$ python -q
>>> import numpy as np
>>> np.set_printoptions(suppress=True, linewidth=160)
>>> X = np.loadtxt("layer17.csv", delimiter=",")
>>> X
array([[4., 1., 0.],
       [0., 4., 1.],
       [0., 0., 4.]])
>>> x = np.array([-1, -6, 4])
>>> target = X @ x
>>> coef, lr = np.zeros(3), 1 / np.linalg.norm(X, 2) ** 2
>>> for i in range(6):
...     coef -= lr * X.T @ (X @ coef - target)
...     if i % 1 == 0: print(i, round(np.linalg.norm(X @ coef - target), 2))
... 
0 10.14
1 4.78
2 2.37
3 1.19
4 0.6
5 0.31
>>> coef.round(2)
array([-1.05, -5.94,  3.96])
>>> J = np.load("w.npy")
>>> J
array([[-2,  0,  0,  0,  0,  0],
       [ 0, -2,  0,  0,  0,  0],
       [ 0,  0, -1,  0,  0,  0],
       [ 0,  0,  0, -2,  0,  0],
       [ 0,  0,  0,  0,  0,  0],
       [ 0,  0,  0,  0,  0,  2]])
>>> out = J[0, 0] * J[1:] - np.outer(J[1:, 0], J[0])
>>> out
array([[ 0,  4,  0,  0,  0,  0],
       [ 0,  0,  2,  0,  0,  0],
       [ 0,  0,  0,  4,  0,  0],
       [ 0,  0,  0,  0,  0,  0],
       [ 0,  0,  0,  0,  0, -4]])
>>> J[:, 0] / J[0, 0]
array([ 1., -0., -0., -0., -0., -0.])
>>> np.flatnonzero(~out.round(6).any(axis=1))
array([3])
>>> left, s, VT = np.linalg.svd(J)
>>> s
array([2., 2., 2., 2., 1., 0.])
>>> out = left[:, :5] @ np.diag(s[:5]) @ VT[:5]
>>> round(np.linalg.norm(J - out) / np.linalg.norm(J), 2)
np.float64(0.0)
>>> out
array([[-2.,  0.,  0.,  0.,  0.,  0.],
       [ 0., -2.,  0.,  0.,  0.,  0.],
       [ 0.,  0., -1.,  0.,  0.,  0.],
       [ 0.,  0.,  0., -2.,  0.,  0.],
       [ 0.,  0.,  0.,  0.,  0.,  0.],
       [ 0.,  0.,  0.,  0.,  0.,  2.]])
>>> np.linalg.matrix_rank(J, rtol=0.05)
np.int64(5)
>>> np.round(np.linalg.norm(J - out, 2), 2), s[5]
(np.float64(0.0), np.float64(0.0))
>>> r = np.linalg.matrix_rank(J)
>>> r
np.int64(5)
>>> null = np.linalg.svd(J)[2][r:].T
>>> null[:, 0] / null[np.abs(null[:, 0]).round(6).argmax(), 0]
array([0., 0., 0., 0., 1., 0.])
>>> np.linalg.matrix_rank(J.T @ J), np.linalg.matrix_rank(J @ J.T)
(np.int64(5), np.int64(5))
>>> null.shape
(6, 1)
>>> J @ null
array([[0.],
       [0.],
       [0.],
       [0.],
       [0.],
       [0.]])
>>> [int(np.linalg.matrix_rank(J[:, :j + 1])) for j in range(6)]
[1, 2, 3, 4, 4, 5]
>>> [int(np.linalg.matrix_rank(J[:i])) for i in range(1, len(J) + 1)]
[1, 2, 3, 4, 4, 5]
>>> out = np.array([[2, 0], [3, 3], [5, 0], [0, 0]])
>>> W2 = np.array([[-2, -1, -1, 0, 2, 0, 2, 2, -1], [1, 3, 0, -3, -3, 0, -2, 3, 2]])
>>> rng = np.random.default_rng(4632)
>>> mat = out @ W2 + 0.1 * rng.normal(size=(4, 9))
>>> mat.round(2)
array([[ -4.16,  -1.94,  -2.  ,  -0.1 ,   3.99,  -0.07,   4.01,   4.17,  -2.12],
       [ -2.95,   5.98,  -3.06,  -9.09,  -3.18,   0.07,   0.18,  14.9 ,   2.95],
       [-10.03,  -5.07,  -4.94,  -0.09,  10.11,   0.18,  10.07,   9.95,  -5.13],
       [  0.07,  -0.08,  -0.11,   0.01,  -0.05,   0.14,  -0.05,  -0.07,   0.07]])
>>> left, s, VT = np.linalg.svd(mat)
>>> np.argmax(s[:-1] / (s[1:] + 1e-6)) + 1
np.int64(2)
>>> out = left[:, :2] @ np.diag(s[:2]) @ VT[:2]
>>> np.round(np.abs(mat - out).max(), 2)
np.float64(0.14)
>>> np.linalg.matrix_rank(mat, rtol=0.05)
np.int64(2)
>>> np.linalg.matrix_rank(out)
np.int64(2)
>>> data = np.load("case10.npy")
>>> data
array([[ 4.57, -0.22,  0.43,  0.12,  3.41,  4.04,  3.06, -0.38, -0.4 ,  1.03],
       [ 3.27,  0.51,  0.4 ,  1.2 ,  2.43,  5.54,  3.9 ,  0.43, -1.39,  3.55],
       [ 2.09,  1.  ,  0.75,  1.84,  3.49,  7.05,  4.91,  0.64,  1.34,  3.69],
       [ 4.19, -1.01, -1.25, -0.41,  3.03,  6.92,  2.06,  0.82, -0.49,  3.63],
       [ 1.89,  0.16,  0.46, -0.68,  4.2 ,  5.59,  3.59, -0.83,  0.67,  2.94],
       [ 0.78, -0.81, -0.19, -0.12,  2.26,  6.77,  2.92, -0.44, -1.16,  1.41],
       [ 1.68,  0.25, -1.  , -1.86,  4.49,  6.07,  2.01, -0.61,  0.36,  2.14],
       [ 2.87,  0.85,  1.48, -1.6 ,  2.49,  7.81,  3.02,  0.7 ,  0.56,  4.22],
       [ 2.84,  0.29,  0.11, -0.18,  3.26,  6.4 ,  3.35, -0.26,  0.78,  2.34],
       [ 2.05,  1.01,  0.74,  1.38,  3.95,  6.92,  2.16,  0.08, -0.48,  1.14],
       [ 3.73, -0.15,  0.87,  0.18,  1.79,  4.79,  2.73,  0.27,  0.41,  4.44],
       [ 3.34,  0.36, -0.76, -0.81,  3.16,  7.39,  0.95,  1.07,  0.53,  2.02],
       [ 0.91, -0.5 , -1.43,  2.58,  6.06,  5.66,  3.74,  0.47, -0.97,  3.62],
       [ 2.59,  0.06, -0.43, -0.83,  4.06,  4.5 ,  2.11,  0.17,  1.31,  3.97],
       [ 3.04,  0.46,  1.05,  0.12,  3.82,  5.82,  4.1 , -1.14,  2.24,  2.15],
       [ 3.38, -1.65,  1.3 , -1.63,  3.01,  5.75,  2.13, -0.15,  0.42,  2.56],
       [ 3.3 ,  0.61,  0.53,  0.26,  2.06,  5.5 ,  2.86, -0.04, -0.56,  2.85],
       [ 2.86, -0.44, -0.11, -0.88,  3.37,  4.83,  0.89,  0.85, -0.04,  3.17],
       [ 0.78, -0.34,  0.32, -0.74,  3.06,  5.1 ,  3.83,  1.13,  0.03,  3.14],
       [ 3.85, -0.46,  1.85, -1.28,  3.  ,  5.46,  1.52, -0.43,  0.38,  2.39],
       [ 5.89, -0.55, -0.03,  1.28,  2.09,  4.26,  4.15,  0.51,  0.58,  1.74],
       [ 3.6 ,  1.14,  1.02,  0.23,  2.24,  6.59,  2.73,  0.38,  0.12,  5.43],
       [ 4.02, -0.59,  0.68, -1.49,  3.38,  6.25,  5.28, -0.85, -0.15,  2.42],
       [ 2.95, -0.34,  0.  ,  3.52,  2.09,  6.31,  2.01, -1.86,  1.64,  2.46],
       [ 2.52, -0.38,  0.37, -0.58,  1.78,  5.39,  1.79, -0.56,  0.99,  4.1 ],
       [ 3.45, -0.34, -0.39, -0.57,  3.19,  6.76,  2.46, -1.06,  0.11,  3.05],
       [ 2.  , -0.06, -0.41,  1.02,  1.5 ,  6.43,  4.23,  1.53,  1.1 ,  2.41],
       [ 3.51,  1.36, -0.52,  0.06,  4.46,  7.63,  2.85,  0.11,  1.29,  2.31],
       [ 2.54,  0.1 ,  1.09,  0.49,  3.94,  5.26,  1.66,  0.73, -0.61,  2.32],
       [ 2.77,  1.29, -0.23, -2.27,  1.27,  7.58,  3.98,  0.02,  1.93,  3.18],
       [ 3.72,  0.82, -1.32, -0.65,  2.95,  4.4 ,  1.78, -0.04,  0.01,  3.56],
       [ 2.57, -1.7 ,  0.01,  0.31,  1.87,  6.09,  3.91, -0.05, -1.02,  4.62],
       [ 4.74,  0.35, -0.59, -0.19,  2.56,  5.35,  4.65, -1.23,  0.3 ,  1.37],
       [ 2.08,  0.46, -0.13, -0.72,  2.81,  5.55,  3.14,  0.48,  0.54,  1.52],
       [ 4.27,  1.94, -0.8 ,  0.19,  3.24,  5.58,  2.87,  0.17,  0.81,  3.76],
       [ 2.56,  1.12,  1.97, -0.55,  3.48,  7.  ,  3.35,  1.7 , -0.45,  1.67]])
>>> lab = rng.permutation(3)
>>> lab
array([0, 2, 1])
>>> out = X[lab][:, lab]
>>> np.round(np.sort(np.abs(np.linalg.eigvals(out))), 2)
array([4., 4., 4.])
>>> np.diag(out)
array([4., 4., 4.])
>>> np.trace(out)
np.float64(12.0)
>>> out
array([[4., 0., 1.],
       [0., 4., 0.],
       [0., 1., 4.]])
>>> x = np.array([0, 2, 1, 2, 2, 0, 2, 0, 2, 1])
>>> np.sign((data @ x).round(6))
array([1., 1., 1., 1., 1., 1., 1., 1., 1., 1., 1., 1., 1., 1., 1., 1., 1., 1., 1., 1., 1., 1., 1., 1., 1., 1., 1., 1., 1., 1., 1., 1., 1., 1., 1., 1.])
>>> (data @ x).argmax()
np.int64(2)
>>> data @ np.eye(10)[8]
array([-0.4 , -1.39,  1.34, -0.49,  0.67, -1.16,  0.36,  0.56,  0.78, -0.48,  0.41,  0.53, -0.97,  1.31,  2.24,  0.42, -0.56, -0.04,  0.03,  0.38,  0.58,
        0.12, -0.15,  1.64,  0.99,  0.11,  1.1 ,  1.29, -0.61,  1.93,  0.01, -1.02,  0.3 ,  0.54,  0.81, -0.45])
>>> x @ data
Traceback (most recent call last):
  File "<python-input-55>", line 1, in <module>
    x @ data
    ~~^~~~~~
ValueError: matmul: Input operand 1 has a mismatch in its core dimension 0, with gufunc signature (n?,k),(k,m?)->(n?,m?) (size 36 is different from 10)
